>>> import numpy as np
>>> import numpy.linalg as la
>>> np.set_printoptions(precision=3, suppress=True, linewidth=200, sign=" ")
>>> J = np.load("block16.npy")
>>> print(J)
[[ 1  0  0  0  0]
 [ 5  1  0  0  0]
 [ 1  1  1  0  0]
 [ 2  3  1  1  0]
 [ 2  0  2  2  1]]
>>> ang = np.radians(45)
>>> r_ = np.eye(5)
>>> r_[0, 0] = r_[2, 2] = np.cos(ang)
>>> r_[0, 2], r_[2, 0] = -np.sin(ang), np.sin(ang)
>>> print(r_)
[[ 0.707  0.    -0.707  0.     0.   ]
 [ 0.     1.     0.     0.     0.   ]
 [ 0.707  0.     0.707  0.     0.   ]
 [ 0.     0.     0.     1.     0.   ]
 [ 0.     0.     0.     0.     1.   ]]
>>> A2 = J @ r_.T
>>> print(la.svd(J, compute_uv=False), la.svd(A2, compute_uv=False))
[ 6.592  2.853  2.44   0.673  0.032] [ 6.592  2.853  2.44   0.673  0.032]
>>> print(np.allclose(la.norm(J, axis=1), la.norm(A2, axis=1)))
True
>>> q, r_ = la.qr(J)
>>> print(np.allclose(r_.T @ r_, J.T @ J))
True
>>> print(q.shape, r_.shape)
(5, 5) (5, 5)
>>> rng = np.random.default_rng(818454)
>>> idx = rng.permutation(5)
>>> A2 = J[:, idx] * rng.choice([-1, 1], 5)
>>> print(A2)
[[ 0  0  0  0 -1]
 [ 0 -1  0  0 -5]
 [ 0 -1  0  1 -1]
 [ 0 -3 -1  1 -2]
 [-1  0 -2  2 -2]]
>>> left, _, Vt = la.svd(J.T @ A2)
>>> print(np.round(left @ Vt, 3) + 0)
[[ 0.  0.  0.  0. -1.]
 [ 0. -1.  0.  0.  0.]
 [ 0.  0.  0.  1.  0.]
 [ 0.  0. -1.  0.  0.]
 [-1.  0.  0.  0.  0.]]
>>> print(idx)
[ 4  1  3  2  0]
>>> m1 = np.loadtxt("layer12.csv", delimiter=",")
>>> print(m1)
[[ 51.  21.   0.  49.   0.]
 [ 21.  11.   0.  21.   0.]
 [  0.   0.   2.   0.   0.]
 [ 49.  21.   0.  51.   0.]
 [  0.   0.   0.   0.   2.]]
>>> print(np.einsum("ii->", m1))
117.0
>>> print(np.round(la.det(2 * m1), 3), np.round(la.det(m1), 3))
55808.0 1744.0
>>> print(np.poly(m1))
[    1.  -117.   896. -2648.  3504. -1744.]
>>> W0 = np.array([[3, 3, 0], [0, 3, 3], [3, 0, 3]])
>>> A2 = la.inv(W0)
>>> print(A2)
[[ 0.167 -0.167  0.167]
 [ 0.167  0.167 -0.167]
 [-0.167  0.167  0.167]]
>>> print(np.round(la.inv(A2), 3) + 0)
[[ 3.  3.  0.]
 [ 0.  3.  3.]
 [ 3.  0.  3.]]
>>> print(round(la.slogdet(W0)[0], 3))
1.0
>>> print(np.allclose(A2, W0.T))
False
>>> print(np.round(W0 @ A2, 3) + 0)
[[ 1.  0.  0.]
 [ 0.  1.  0.]
 [ 0.  0.  1.]]
>>> q = W0.astype(float).copy()
>>> for j in range(3):
...     q[:, j] -= q[:, :j] @ (q[:, :j].T @ q[:, j])
...     q[:, j] /= la.norm(q[:, j])
... 
>>> print(np.round(q.T @ q, 3) + 0)
[[ 1.  0.  0.]
 [ 0.  1.  0.]
 [ 0.  0.  1.]]
>>> print(W0 @ np.ones(3))
[ 6.  6.  6.]
>>> ang = np.radians(86)
>>> r_ = np.eye(3)
>>> r_[2, 2] = r_[0, 0] = np.cos(ang)
>>> r_[2, 0], r_[0, 2] = -np.sin(ang), np.sin(ang)
>>> print(r_)
[[ 0.07   0.     0.998]
 [ 0.     1.     0.   ]
 [-0.998  0.     0.07 ]]
>>> A2 = W0 @ r_.T
>>> print(A2)
[[ 0.209  3.    -2.993]
 [ 2.993  3.     0.209]
 [ 3.202  0.    -2.783]]
>>> print(round(float(la.det(r_)), 3), np.round(np.trace(r_), 3))
1.0 1.14
>>> print(np.allclose(W0 @ W0.T, A2 @ A2.T))
True
